>>> import numpy as np
>>> from numpy import linalg as LA
>>> np.set_printoptions(precision=3, suppress=True, linewidth=100, floatmode="fixed")
>>> E = np.load("test13.npy")
>>> print(E)
[[0 0 0]
 [2 1 2]
 [2 1 2]
 [4 2 4]
 [2 1 2]
 [0 0 0]
 [4 2 4]
 [2 1 2]
 [0 0 0]]
>>> print(LA.norm(E, axis=1))
[0.000 3.000 3.000 6.000 3.000 0.000 6.000 3.000 0.000]
>>> print(np.round(LA.norm(E, "nuc"), 3))
10.392
>>> print(round(float(LA.norm(E) ** 2 / LA.norm(E, 2) ** 2), 3))
1.0
>>> print(LA.norm(E, axis=0))
[6.928 3.464 6.928]
>>> print(np.round(LA.norm(E[2], 1), 3), np.round(LA.norm(E[2], np.inf), 3))
5.0 2.0
>>> print(np.round(LA.norm(E, 1), 3), np.round(LA.norm(E, np.inf), 3))
16.0 10.0
>>> print(np.round(LA.norm(E, 2), 3))
10.392
>>> print(E[2] @ E[3])
18
>>> print(LA.norm(E, axis=1).argmax())
3
>>> print(E - E[0])
[[0 0 0]
 [2 1 2]
 [2 1 2]
 [4 2 4]
 [2 1 2]
 [0 0 0]
 [4 2 4]
 [2 1 2]
 [0 0 0]]
>>> print(np.round(LA.svd(E, compute_uv=False), 3) + 0)
[10.392  0.000  0.000]
>>> print(np.diff(E, axis=0))
[[ 2  1  2]
 [ 0  0  0]
 [ 2  1  2]
 [-2 -1 -2]
 [-2 -1 -2]
 [ 4  2  4]
 [-2 -1 -2]
 [-2 -1 -2]]
>>> print(E.mean(axis=0))
[1.778 0.889 1.778]
>>> print(E.sum(axis=0))
[16  8 16]
>>> arr = np.loadtxt("case2.csv", delimiter=",")
>>> print(arr)
[[0.000 0.000 3.000 3.000 0.000 2.000 1.000 2.000]
 [0.000 0.000 2.000 1.000 1.000 1.000 0.000 0.000]
 [0.000 0.000 0.000 0.000 1.000 2.000 2.000 0.000]
 [0.000 0.000 0.000 0.000 1.000 3.000 0.000 0.000]
 [0.000 0.000 0.000 0.000 0.000 0.000 2.000 2.000]
 [0.000 0.000 0.000 0.000 0.000 0.000 3.000 2.000]
 [0.000 0.000 0.000 0.000 0.000 0.000 0.000 3.000]
 [0.000 0.000 0.000 0.000 0.000 0.000 0.000 0.000]]
>>> other = np.array([[9, 1, 7],
...     [8, 9, 8],
...     [0, 0, 8],
...     [5, 2, 0],
...     [3, 6, 2],
...     [9, 0, 4],
...     [8, 1, 7],
...     [0, 7, 2]])
>>> print(np.einsum("ij->j", arr))
[0.000 0.000 5.000 4.000 3.000 8.000 8.000 9.000]
>>> print(LA.matrix_rank(np.vstack([arr, other.T])))
8
>>> print(np.einsum("ik,kj->ij", arr, other))
[[41.000 21.000 43.000]
 [17.000  8.000 22.000]
 [37.000  8.000 24.000]
 [30.000  6.000 14.000]
 [16.000 16.000 18.000]
 [24.000 17.000 25.000]
 [ 0.000 21.000  6.000]
 [ 0.000  0.000  0.000]]
>>> rank = LA.matrix_rank(E)
>>> print(rank)
1
>>> ns = LA.svd(E)[2][rank:].T
>>> print([int(LA.matrix_rank(np.delete(E, i, axis=0))) for i in range(9)])
[1, 1, 1, 1, 1, 1, 1, 1, 1]
>>> print(np.round(E @ ns, 3) + 0)
[[0.000 0.000]
 [0.000 0.000]
 [0.000 0.000]
 [0.000 0.000]
 [0.000 0.000]
 [0.000 0.000]
 [0.000 0.000]
 [0.000 0.000]
 [0.000 0.000]]
>>> print(ns.shape)
(3, 2)
>>> f = np.array([3, 0, 5, 5, 2])
>>> mat = -3 * np.eye(5) + np.outer(f, f)
>>> print(mat)
[[ 6.000  0.000 15.000 15.000  6.000]
 [ 0.000 -3.000  0.000  0.000  0.000]
 [15.000  0.000 22.000 25.000 10.000]
 [15.000  0.000 25.000 22.000 10.000]
 [ 6.000  0.000 10.000 10.000  1.000]]
>>> # symmetric, so the eigenvalues are real
>>> other = LA.inv(mat)
>>> print(round(LA.cond(mat), 3))
20.0
>>> print(np.allclose(other, mat.T))
False
>>> print(other)
[[-0.283  0.000  0.083  0.083  0.033]
 [-0.000 -0.333 -0.000 -0.000 -0.000]
 [ 0.083  0.000 -0.194  0.139  0.056]
 [ 0.083 -0.000  0.139 -0.194  0.056]
 [ 0.033 -0.000  0.056  0.056 -0.311]]
>>> print((np.abs(other) > 1e-9).astype(int))
[[1 0 1 1 1]
 [0 1 0 0 0]
 [1 0 1 1 1]
 [1 0 1 1 1]
 [1 0 1 1 1]]
>>> print(LA.inv(other))
[[ 6.000 -0.000 15.000 15.000  6.000]
 [-0.000 -3.000 -0.000 -0.000 -0.000]
 [15.000 -0.000 22.000 25.000 10.000]
 [15.000  0.000 25.000 22.000 10.000]
 [ 6.000  0.000 10.000 10.000  1.000]]
>>> vals, evecs = LA.eigh(other)
>>> print(np.abs(evecs[:, -1]).round(6).argmax())
2
>>> print(LA.svd(other, compute_uv=False))
[0.333 0.333 0.333 0.333 0.017]
>>> print(np.abs(evecs[:, -1]))
[0.378 0.000 0.630 0.630 0.252]
>>> print(np.round(LA.eigvalsh(other @ other), 3) + 0)
[0.000 0.111 0.111 0.111 0.111]
>>> print(np.round(evecs.T @ other @ evecs, 3) + 0)
[[-0.333  0.000  0.000  0.000  0.000]
 [ 0.000 -0.333  0.000  0.000  0.000]
 [ 0.000  0.000 -0.333  0.000  0.000]
 [ 0.000  0.000  0.000 -0.333  0.000]
 [ 0.000  0.000  0.000  0.000  0.017]]
>>> print(np.round(evecs.T @ evecs, 3) + 0)
[[1.000 0.000 0.000 0.000 0.000]
 [0.000 1.000 0.000 0.000 0.000]
 [0.000 0.000 1.000 0.000 0.000]
 [0.000 0.000 0.000 1.000 0.000]
 [0.000 0.000 0.000 0.000 1.000]]
>>> print(vals)
[-0.333 -0.333 -0.333 -0.333  0.017]
>>> print(LA.eigvalsh(other + 2 * np.eye(5)))
[1.667 1.667 1.667 1.667 2.017]
>>> O = mat.astype(float).copy()
>>> for j in range(5):
...     O[:, j] -= O[:, :j] @ (O[:, :j].T @ O[:, j])
...     O[:, j] /= LA.norm(O[:, j])
... 
>>> print(np.round(O.T @ O, 3) + 0)
[[1.000 0.000 0.000 0.000 0.000]
 [0.000 1.000 0.000 0.000 0.000]
 [0.000 0.000 1.000 0.000 0.000]
 [0.000 0.000 0.000 1.000 0.000]
 [0.000 0.000 0.000 0.000 1.000]]
>>> print([round(float(x), 3) for x in LA.svd(arr, compute_uv=False)[:3]])
[6.592, 4.52, 3.565]
>>> print(LA.cond(arr) > 100)
True
>>> print(LA.matrix_rank(arr, rtol=0.1))
5
>>> print(np.argsort(-LA.norm(arr, axis=0).round(6), kind="stable")[:3])
[7 5 6]
>>> K = np.loadtxt("x.csv", delimiter=",")
>>> print(K)
[[  5.612   7.959   1.428   4.837   2.988]
 [ -2.873   0.062  -3.567   0.759  -1.023]
 [  0.287  -1.680   3.089   2.165   3.460]
 [  2.623   2.238   2.992   3.016   3.953]
 [  0.515   2.562  -1.357   2.825   0.269]
 [ -4.718   0.727  -7.166   0.003  -3.533]
 [  1.990   0.460   3.758   2.761   4.288]
 [  9.187   9.455   7.223   4.695   8.751]
 [ -0.448   2.268  -2.103   1.939   0.130]
 [ -2.051  -0.540  -1.673   1.111   0.255]
 [ -1.894   1.058  -2.540   0.694   0.246]
 [  2.290   5.011  -0.424   2.994   1.726]
 [ -1.697   0.092  -1.730   1.244   0.300]
 [ -6.232  -0.683  -9.305   0.523  -6.245]
 [ -2.692   1.177  -4.684   1.123  -1.949]
 [ -4.256   2.695  -8.506   0.300  -4.357]
 [  4.050   4.102   3.848   3.150   5.189]
 [ -6.181  -3.571  -6.454   0.663  -4.644]
 [ -0.229  -1.431   2.614   1.359   3.672]
 [ -5.349  -5.574  -2.235   0.111  -1.061]
 [ -1.996  -0.304  -1.649   0.961   0.453]
 [ -4.449  -1.576  -7.023   2.701  -5.984]
 [  3.232   4.402   1.441   3.621   2.782]
 [ -1.733   2.487  -4.393   1.438  -1.514]
 [  1.625   3.319   1.506   1.424   4.054]
 [  1.025   0.954   1.863   2.234   3.099]
 [ -0.452   4.321  -3.723   1.498  -0.402]
 [  1.743   3.570   0.822   2.093   3.046]
 [  2.600   3.361   2.575   2.264   4.441]
 [  2.975   4.153   2.687   2.111   4.886]
 [  2.246   3.791   1.782   1.918   4.099]
 [  0.825   3.206  -1.309   2.753   0.556]
 [  4.890   8.521   1.342   2.916   4.424]
 [  0.554   2.778  -1.103   2.433   0.838]
 [ -7.389   1.997 -13.077  -0.698  -7.981]
 [ -2.616   1.083  -4.792   1.475  -2.320]
 [  0.213   3.256  -0.493   0.664   2.768]
 [ -4.282  -1.779  -4.287   0.502  -2.043]
 [  3.717   6.554   1.241   2.640   3.935]
 [ -8.324  -3.781  -9.485  -0.382  -6.704]]
>>> basis = K[[34, 1]].astype(float)
>>> for _ in range(6):
...     lab = LA.norm(K[:, None] - basis, axis=-1).argmin(axis=1)
...     basis = np.array([K[lab == j].mean(axis=0) for j in range(2)])
... 
>>> print(lab)
[1 0 1 1 1 0 1 1 1 1 1 1 1 0 0 0 1 0 1 0 1 0 1 0 1 1 1 1 1 1 1 1 1 1 0 0 1 0 1 0]
>>> print(basis)
[[-4.700 -0.518 -6.536  0.655 -3.797]
 [ 1.609  3.090  0.819  2.308  2.748]]
>>> print(np.bincount(lab))
[13 27]
>>> rng = np.random.default_rng(4668)
>>> lab = rng.permutation(5)
>>> print(lab)
[2 0 1 4 3]
>>> other = mat[lab][:, lab]
>>> print(np.round(LA.det(other), 3), round(LA.det(mat[lab]), 3))
4860.0 -4860.0
>>> print(np.allclose(other, mat))
False
>>> print(np.sort(np.abs(LA.eigvals(other))))
[ 3.000  3.000  3.000  3.000 60.000]
>>> print(other)
[[22.000 15.000  0.000 10.000 25.000]
 [15.000  6.000  0.000  6.000 15.000]
 [ 0.000  0.000 -3.000  0.000  0.000]
 [10.000  6.000  0.000  1.000 10.000]
 [25.000 15.000  0.000 10.000 22.000]]
>>> vals, evecs = LA.eigh(other)
>>> vec = np.array([-1, 0, 3, 2, -3])
>>> print(LA.eigvalsh(other[1:, 1:]))
[-3.000 -3.000 -3.000 35.000]
>>> print(np.round(evecs * np.abs(vals) @ evecs.T, 3) + 0)
[[25.619 13.571  0.000  9.048 22.619]
 [13.571 11.143  0.000  5.429 13.571]
 [ 0.000  0.000  3.000  0.000  0.000]
 [ 9.048  5.429  0.000  6.619  9.048]
 [22.619 13.571  0.000  9.048 25.619]]
>>> print(vec @ other @ vec)
187.0
>>> print(round(vec @ other @ vec / (vec @ vec), 3), np.round(vals[0], 3), vals[-1])
8.13 -3.0 60.0
>>> left, s, vt = LA.svd(K)
>>> print(np.argmax(s[:-1] / (s[1:] + 1e-6)) + 1)
4
>>> other = left[:, :4] @ np.diag(s[:4]) @ vt[:4]
>>> print(np.round(LA.norm(K - other, 2), 3), round(s[4], 3))
0.0 0.0
>>> print(np.round(LA.norm(K - other) / LA.norm(K), 3))
0.0
>>> cen = K - K.mean(axis=0)
>>> left, s, vt = LA.svd(cen, full_matrices=False)
>>> print(np.round(cen.mean(axis=0), 3) + 0)
[0.000 0.000 0.000 0.000 0.000]
>>> print(np.abs(left[:, 0]).argmax())
7
>>> print(np.round(s ** 2 / (s ** 2).sum(), 3) + 0)
[0.861 0.125 0.014 0.000 0.000]
>>> feats = np.load("w.npy")
>>> print(feats)
[[ -0.800  -1.400   1.100   0.100  10.000  -0.100]
 [  2.000  -1.200   2.100  -0.500 -21.000   0.000]
 [  0.800  -1.300   0.400   0.900  -9.000   0.500]
 [ -0.600  -1.600   0.800  -0.400   6.000  -0.400]
 [  1.200   0.600   1.200   0.500 -13.000  -0.700]
 [  1.300   0.800   1.600   0.500   7.000  -1.100]
 [  0.800  -0.700  -0.600  -0.600  -4.000   0.100]
 [ -0.100   0.800  -1.100   0.300 -11.000  -0.500]
 [  0.400   0.300   0.600  -0.400  -3.000   0.900]
 [ -1.300  -0.600  -0.700  -2.000   3.000   1.300]
 [ -1.000  -0.200   0.000   0.200  -1.000  -1.700]]
>>> # column 4 is much longer than the rest
>>> lab = rng.permutation(8)
>>> print(lab)
[3 1 4 6 7 0 2 5]
>>> other = arr[lab][:, lab]
>>> print(np.sort(np.abs(LA.eigvals(other))))
[0.000 0.000 0.000 0.000 0.000 0.000 0.000 0.000]
>>> print(np.round(LA.det(other), 3), round(float(LA.det(arr[lab])), 3))
0.0 0.0
>>> print(np.trace(other))
0.0
>>> print(np.diag(other))
[0.000 0.000 0.000 0.000 0.000 0.000 0.000 0.000]
>>> other = np.c_[feats[:, :2] @ np.array([[-5, -4], [1, -2]]), np.array([9, -2, 7, -3, 7, -6, 4, 5, 5, 5, -9])]
>>> print(other)
[[  2.600   6.000   9.000]
 [-11.200  -5.600  -2.000]
 [ -5.300  -0.600   7.000]
 [  1.400   5.600  -3.000]
 [ -5.400  -6.000   7.000]
 [ -5.700  -6.800  -6.000]
 [ -4.700  -1.800   4.000]
 [  1.300  -1.200   5.000]
 [ -1.700  -2.200   5.000]
 [  5.900   6.400   5.000]
 [  4.800   4.400  -9.000]]
>>> print(np.round(LA.norm(other - feats @ LA.lstsq(feats, other)[0], axis=0), 3) + 0)
[ 0.000  0.000 15.161]
>>> print(LA.matrix_rank(other))
3
>>> A = np.array([[-2, 2, -2], [2, -1, 0], [1, 0, 2]])
>>> print(A)
[[-2  2 -2]
 [ 2 -1  0]
 [ 1  0  2]]
>>> O, R = LA.qr(A)
>>> print(np.allclose(R.T @ R, A.T @ A))
True
>>> print(O.shape, R.shape)
(3, 3) (3, 3)
>>> print(np.round(O @ R, 3) + 0)
[[-2.000  2.000 -2.000]
 [ 2.000 -1.000  0.000]
 [ 1.000  0.000  2.000]]
>>> print(R)
[[ 3.000 -2.000  2.000]
 [ 0.000 -1.000  0.000]
 [ 0.000  0.000  2.000]]
